$ python -q
>>> import numpy as np
>>> np.set_printoptions(precision=2, suppress=True, linewidth=100, floatmode="fixed")
>>> data = np.load("sample14.npy")
>>> print(data)
[[4.00 0.00 3.00 0.00]
 [0.00 4.00 0.00 0.00]
 [3.00 0.00 4.00 0.00]
 [0.00 0.00 0.00 4.00]]
>>> print((data != 0).astype(int))
[[1 0 1 0]
 [0 1 0 0]
 [1 0 1 0]
 [0 0 0 1]]
>>> round(float(np.linalg.det(data)), 2)
112.0
>>> B = data / np.linalg.norm(data, axis=1, keepdims=True)
>>> G = B @ B.T
>>> (np.abs(G) > 0.9).astype(int)
array([[1, 0, 1, 0],
       [0, 1, 0, 0],
       [1, 0, 1, 0],
       [0, 0, 0, 1]])
>>> print(np.degrees(np.arccos(np.clip(G[3, 0], -1, 1))))
90.0
>>> (G - 2 * np.eye(4)).round(6).argmax(axis=1)
array([2, 0, 0, 0])
>>> np.linalg.norm(data, axis=1)
array([5.00, 4.00, 5.00, 4.00])
>>> np.round(np.linalg.norm(data, "nuc"), 2)
np.float64(16.0)
>>> print(round(float(np.linalg.norm(data, 2)), 2))
7.0
>>> round(float(np.linalg.norm(data[0] - data[1])), 2)
6.4
>>> np.round(np.linalg.norm(data, 1), 2), round(np.linalg.norm(data, np.inf), 2)
(np.float64(7.0), np.float64(7.0))
>>> E = np.load("out17.npy")
>>> E
array([[ 1.00, -0.75,  0.98,  0.72],
       [-0.81,  0.32, -0.99,  0.86],
       [-0.26, -0.06,  0.93, -0.94],
       [ 0.38, -0.50, -0.51,  0.83],
       [-0.97, -0.08, -0.99,  0.80],
       [-0.97,  0.39, -0.99,  0.49],
       [-0.39,  0.65, -0.52, -0.27],
       [ 0.92, -0.84,  0.96,  0.24],
       [-0.39,  0.65, -0.03, -0.65],
       [ 0.75, -0.99, -0.96,  1.00]])
>>> P = E @ np.linalg.solve(E.T @ E, E.T)
>>> np.round(np.linalg.eigvalsh(P), 2) + 0
array([0.00, 0.00, 0.00, 0.00, 0.00, 0.00, 1.00, 1.00, 1.00, 1.00])
>>> np.linalg.matrix_rank(np.eye(10) - P)
np.int64(6)
>>> np.allclose(P @ P, P)
True
>>> B = np.c_[E[:, :1] @ np.array([[-4]]), np.array([0, 0, 1, 2, 1, 0, 0, 2, 1, 0])]
>>> print(B)
[[-4.00  0.00]
 [ 3.24  0.00]
 [ 1.04  1.00]
 [-1.52  2.00]
 [ 3.88  1.00]
 [ 3.88  0.00]
 [ 1.56  0.00]
 [-3.68  2.00]
 [ 1.56  1.00]
 [-3.00  0.00]]
>>> print(np.linalg.matrix_rank(B))
2
>>> x0 = np.array([0, 2])
>>> y = B @ x0
>>> np.linalg.lstsq(B, y)[0]
array([0.00, 2.00])
>>> rng = np.random.default_rng(869447)
>>> y = y + 0.3 * rng.normal(size=10)
>>> y
array([-0.10,  0.21,  1.85,  4.27,  2.23, -0.07, -0.57,  4.02,  1.87,  0.15])
>>> beta, *_ = np.linalg.lstsq(B, y)
>>> round(np.linalg.norm(y - B @ beta), 2)
np.float64(0.74)
>>> beta.round()
array([-0.00,  2.00])
>>> beta.round(2) + 0
array([0.00, 2.05])
>>> G = E.T @ E
>>> np.round(np.trace(G), 2), round((E ** 2).sum(), 2)
(np.float64(21.47), np.float64(21.47))
>>> np.linalg.eigvalsh(G)[::-1]
array([11.63,  8.56,  0.88,  0.40])
>>> np.allclose(G, G.T)
True
>>> np.diag(G)
array([5.46, 3.61, 7.14, 5.26])
>>> G = np.cov(E, rowvar=False)
>>> np.corrcoef(E.T)
array([[ 1.00, -0.83,  0.58,  0.18],
       [-0.83,  1.00, -0.34, -0.50],
       [ 0.58, -0.34,  1.00, -0.49],
       [ 0.18, -0.50, -0.49,  1.00]])
>>> print(G.shape)
(4, 4)
>>> round(float(np.corrcoef(E[:, 0], E[:, 2])[0, 1]), 2)
0.58
>>> arr = np.load("dump.npy")
>>> arr
array([[ -6,  10],
       [ -3,   5],
       [  0,   0],
       [-15,  25],
       [ 12, -20]])
>>> # rows and columns are dependent
>>> U, sv, vt = np.linalg.svd(arr)
>>> evecs = vt[:(sv > 1e-8).sum()]
>>> x0 = arr[3] + 3 * arr[2] + rng.integers(2) * np.eye(2)[0]
>>> x0
array([-15.00,  25.00])
>>> evecs.T @ evecs
array([[ 0.26, -0.44],
       [-0.44,  0.74]])
>>> U, sv, vt = np.linalg.svd(arr)
>>> print(sv.round(2) + 0)
[39.55  0.00]
>>> np.argmax(sv[:-1] / (sv[1:] + 1e-6)) + 1
np.int64(1)
>>> B = U[:, :1] @ np.diag(sv[:1]) @ vt[:1]
>>> np.round(np.linalg.norm(arr - B, 2), 2), np.round(sv[1], 2)
(np.float64(0.0), np.float64(0.0))
>>> round(np.abs(arr - B).max(), 2)
np.float64(0.0)
>>> np.linalg.matrix_rank(arr, rtol=0.05)
np.int64(1)
>>> B
array([[ -6.00,  10.00],
       [ -3.00,   5.00],
       [  0.00,   0.00],
       [-15.00,  25.00],
       [ 12.00, -20.00]])
>>> U, sv, vt = np.linalg.svd(arr, full_matrices=False)
>>> round(np.sqrt((sv ** 2).sum()), 2), np.round(np.linalg.norm(arr), 2)
(np.float64(39.55), np.float64(39.55))
>>> print(np.round(vt @ vt.T, 2) + 0)
[[1.00 0.00]
 [0.00 1.00]]
>>> np.round(sv / sv[0], 2) + 0
array([1.00, 0.00])
>>> sv.round(2) + 0
array([39.55,  0.00])
>>> W0 = np.array([[-1.0, -7.0, 2.0], [4.0, 8.0, -1.0], [0.0, 0.0, 0.0]])
>>> np.linalg.determinant(W0)
Traceback (most recent call last):
  File "<python-input-66>", line 1, in <module>
    np.linalg.determinant(W0)
    ^^^^^^^^^^^^^^^^^^^^^
AttributeError: module 'numpy.linalg' has no attribute 'determinant'
>>> (W0 + W0.T) / 2
array([[-1.00, -1.50,  1.00],
       [-1.50,  8.00, -0.50],
       [ 1.00, -0.50,  0.00]])
>>> assert W0 == W0.T
Traceback (most recent call last):
  File "<python-input-68>", line 1, in <module>
    assert W0 == W0.T
           ^^^^^^^^^^
ValueError: The truth value of an array with more than one element is ambiguous. Use a.any() or a.all()
>>> np.sort(np.abs(np.linalg.eigvals(W0)))
array([0.00, 4.47, 4.47])
>>> np.allclose(W0, W0.T)
False
>>> round(float(np.abs(np.linalg.eigvals(W0)).max()), 2)
4.47
>>> (W0 - W0.T) / 2
array([[ 0.00, -5.50,  1.00],
       [ 5.50,  0.00, -0.50],
       [-1.00,  0.50,  0.00]])
>>> W0.inv()
Traceback (most recent call last):
  File "<python-input-73>", line 1, in <module>
    W0.inv()
    ^^^^^^
AttributeError: 'numpy.ndarray' object has no attribute 'inv'
>>> W0 @ W0
array([[-27.00, -49.00,   5.00],
       [ 28.00,  36.00,   0.00],
       [  0.00,   0.00,   0.00]])
>>> np.linalg.matrix_power(W0, 3)
array([[-169.00, -203.00,   -5.00],
       [ 116.00,   92.00,   20.00],
       [   0.00,    0.00,    0.00]])
>>> U, sv, vt = np.linalg.svd(W0)
>>> np.argmax(sv[:-1] / (sv[1:] + 1e-6)) + 1
np.int64(2)
>>> sv
array([11.44,  2.01,  0.00])
>>> B = U[:, :2] @ np.diag(sv[:2]) @ vt[:2]
>>> np.linalg.matrix_rank(B)
np.int64(2)
>>> np.linalg.matrix_rank(W0, rtol=0.05)
np.int64(2)
>>> B
array([[-1.00, -7.00,  2.00],
       [ 4.00,  8.00, -1.00],
       [ 0.00,  0.00,  0.00]])
>>> print(np.round(np.abs(W0 - B).max(), 2))
0.0
>>> x0 = np.array([3, 6, 1, 3])
>>> y = E @ x0
>>> np.round(np.linalg.pinv(E) @ E, 2) + 0
array([[1.00, 0.00, 0.00, 0.00],
       [0.00, 1.00, 0.00, 0.00],
       [0.00, 0.00, 1.00, 0.00],
       [0.00, 0.00, 0.00, 1.00]])
>>> print(y)
[ 1.64  1.08 -3.03  0.12 -1.98 -0.09  1.40 -0.60  0.75 -1.65]
>>> np.linalg.solve(E.T @ E, E.T @ y)
array([3.00, 6.00, 1.00, 3.00])
>>> y = y + 0.3 * rng.normal(size=10)
>>> y
array([ 1.67,  1.23, -2.87,  0.49, -1.63,  0.13,  1.26, -0.44,  0.34, -2.20])
>>> beta, *_ = np.linalg.lstsq(E, y)
>>> beta.round()
array([3.00, 6.00, 1.00, 3.00])
>>> round(np.linalg.norm(y - E @ beta), 2)
np.float64(0.62)
>>> [round(float(np.linalg.norm(np.linalg.solve(E.T @ E + lam * np.eye(4), E.T @ y))), 2) for lam in (0, 1, 10, 100)]
[7.33, 2.11, 0.29, 0.03]
>>> rk = np.linalg.matrix_rank(W0)
>>> rk
np.int64(2)
>>> ns = np.linalg.svd(W0)[2][rk:].T
>>> ns.shape
(3, 1)
>>> B = np.array([[3, -3], [-6, -4]])
>>> cent = np.kron(B, arr)
>>> np.linalg.matrix_rank(cent)
np.int64(2)
>>> round(np.linalg.norm(cent, 2), 2), np.round(np.linalg.norm(B, 2) * np.linalg.norm(arr, 2), 2)
(np.float64(287.99), np.float64(287.99))
>>> B = np.array([[-5, -4, 3, -4, 7],
...     [-6, -4, 1, -5, 7],
...     [-1, 1, 2, 3, -1],
...     [-8, -3, 9, 3, 9],
...     [6, -8, -6, 5, 2]])
>>> M = B + B.T
>>> M
array([[-10, -10,   2, -12,  13],
       [-10,  -8,   2,  -8,  -1],
       [  2,   2,   4,  12,  -7],
       [-12,  -8,  12,   6,  14],
       [ 13,  -1,  -7,  14,   4]])
>>> B = M + rng.integers(-2, 3, (5, 4)) @ rng.integers(-2, 3, (4, 5))
>>> B
array([[-14, -14,   8, -12,   9],
       [-11, -15,   3, -11,  -2],
       [  7,   0,   1,  11,  -3],
       [-11, -12,  20,   8,  13],
       [  9,   0, -11,  11,   2]])
>>> np.round(np.linalg.svd(B - M, compute_uv=False), 2) + 0
array([13.73,  9.16,  7.72,  0.40,  0.00])
>>> np.linalg.matrix_rank(B - M, tol=1e-8)
np.int64(4)
>>> B = np.linalg.invert(M)
Traceback (most recent call last):
  File "<python-input-110>", line 1, in <module>
    B = np.linalg.invert(M)
        ^^^^^^^^^^^^^^^^
AttributeError: module 'numpy.linalg' has no attribute 'invert'
>>> B = np.linalg.inv(M)
>>> (np.abs(B) > 1e-9).astype(int)
array([[1, 1, 1, 1, 1],
       [1, 1, 1, 1, 1],
       [1, 1, 1, 1, 1],
       [1, 1, 1, 1, 1],
       [1, 1, 1, 1, 1]])
>>> np.linalg.inv(B)
array([[-10.00, -10.00,   2.00, -12.00,  13.00],
       [-10.00,  -8.00,   2.00,  -8.00,  -1.00],
       [  2.00,   2.00,   4.00,  12.00,  -7.00],
       [-12.00,  -8.00,  12.00,   6.00,  14.00],
       [ 13.00,  -1.00,  -7.00,  14.00,   4.00]])
>>> print(np.round(M @ B, 2) + 0)
[[1.00 0.00 0.00 0.00 0.00]
 [0.00 1.00 0.00 0.00 0.00]
 [0.00 0.00 1.00 0.00 0.00]
 [0.00 0.00 0.00 1.00 0.00]
 [0.00 0.00 0.00 0.00 1.00]]
>>> print(np.linalg.det(M) * B)
[[ 32608.00 -17636.00  31740.00 -14816.00  -2984.00]
 [-17636.00   3212.00 -18160.00   7832.00  -1072.00]
 [ 31740.00 -18160.00  33060.00 -12480.00  -6160.00]
 [-14816.00   7832.00 -12480.00   7172.00   3168.00]
 [ -2984.00  -1072.00  -6160.00   3168.00    752.00]]
>>> print(round(float(np.linalg.cond(M)), 2))
53.13
>>> B = M[0, 0] * M[1:] - np.outer(M[1:, 0], M[0])
>>> B
array([[   0,  -20,    0,  -40,  140],
       [   0,    0,  -44,  -96,   44],
       [   0,  -40,  -96, -204,   16],
       [   0,  140,   44,   16, -209]])
>>> M[:, 0] / M[0, 0]
array([ 1.00,  1.00, -0.20,  1.20, -1.30])
>>> np.flatnonzero(~B.round(6).any(axis=1))
array([], dtype=int64)
>>> P = np.triu(np.array([[-3, 4, -1, 5, 0],
...     [-4, 5, 5, -5, -1],
...     [-3, 4, 0, -2, 0],
...     [1, -4, 3, 3, -2],
...     [-4, -2, -2, -2, -5]]), 1) + np.eye(5)
>>> B = P @ M @ np.linalg.inv(P)
>>> np.poly(B)
array([     1.00,      4.00,   -983.00,   5738.00,  76804.00, -52760.00])
>>> B
array([[ -112.00,   364.00, -1866.00, -1378.00, -2306.00],
       [   47.00,  -145.00,   741.00,   530.00,   805.00],
       [   26.00,   -86.00,   436.00,   312.00,   503.00],
       [  -38.00,   146.00,  -742.00,  -586.00, -1020.00],
       [   13.00,   -53.00,   271.00,   226.00,   403.00]])
>>> np.linalg.matrix_rank(B)
np.int64(5)
>>> np.round(np.linalg.det(B), 2)
np.float64(52760.0)
>>> np.trace(B), np.trace(M)
(np.float64(-4.0), np.int64(-4))
>>> x0 = np.array([0, 1, 1, -2, 2])
>>> h1 = np.maximum(B @ x0, 0)
>>> np.flatnonzero(h1 > 1e-9)
array([1, 2, 4])
>>> print(np.tanh(B @ x0))
[-1.00  1.00  1.00 -1.00  1.00]
>>> np.maximum(B @ (3 * x0), 0)
array([   0.00, 3438.00, 2196.00,    0.00, 1716.00])
>>> np.maximum(B @ x0, 0) - np.maximum(-B @ x0, 0)
array([-3358.00,  1146.00,   732.00, -1464.00,   572.00])
>>> J = (rng.random((5, 5)) < 0.3) + np.eye(5)
>>> J /= J.sum(axis=1, keepdims=True)
>>> J
array([[0.33, 0.33, 0.00, 0.33, 0.00],
       [0.20, 0.20, 0.20, 0.20, 0.20],
       [0.00, 0.00, 0.50, 0.00, 0.50],
       [0.00, 0.00, 0.00, 0.50, 0.50],
       [0.00, 0.50, 0.00, 0.00, 0.50]])
>>> # null space of dimension 1
>>> P = np.triu(np.array([[3, -3, -1, -3, -1],
...     [-3, 2, 0, 0, 2],
...     [2, 2, 1, 0, -3],
...     [-1, -3, -3, -1, 3],
...     [1, -2, -3, 2, -2]]), 1) + np.eye(5)
>>> B = P @ J @ np.linalg.inv(P)
>>> P @ J - J @ P
array([[-0.60, -0.10, -0.77, -1.10, -4.43],
       [ 0.00,  1.60,  0.20,  0.60,  0.80],
       [ 0.00, -1.50,  0.00,  0.00,  0.00],
       [ 0.00,  1.50,  0.00,  0.00,  0.00],
       [ 0.00,  0.00,  0.00,  0.00, -1.00]])
>>> B
array([[-0.27, -1.57, -1.37, -2.57,  3.37],
       [ 0.20,  1.80,  0.40,  0.80, -3.40],
       [ 0.00, -1.50,  0.50,  0.00,  3.50],
       [ 0.00,  1.50,  0.00,  0.50, -2.50],
       [ 0.00,  0.50,  0.00,  0.00, -0.50]])
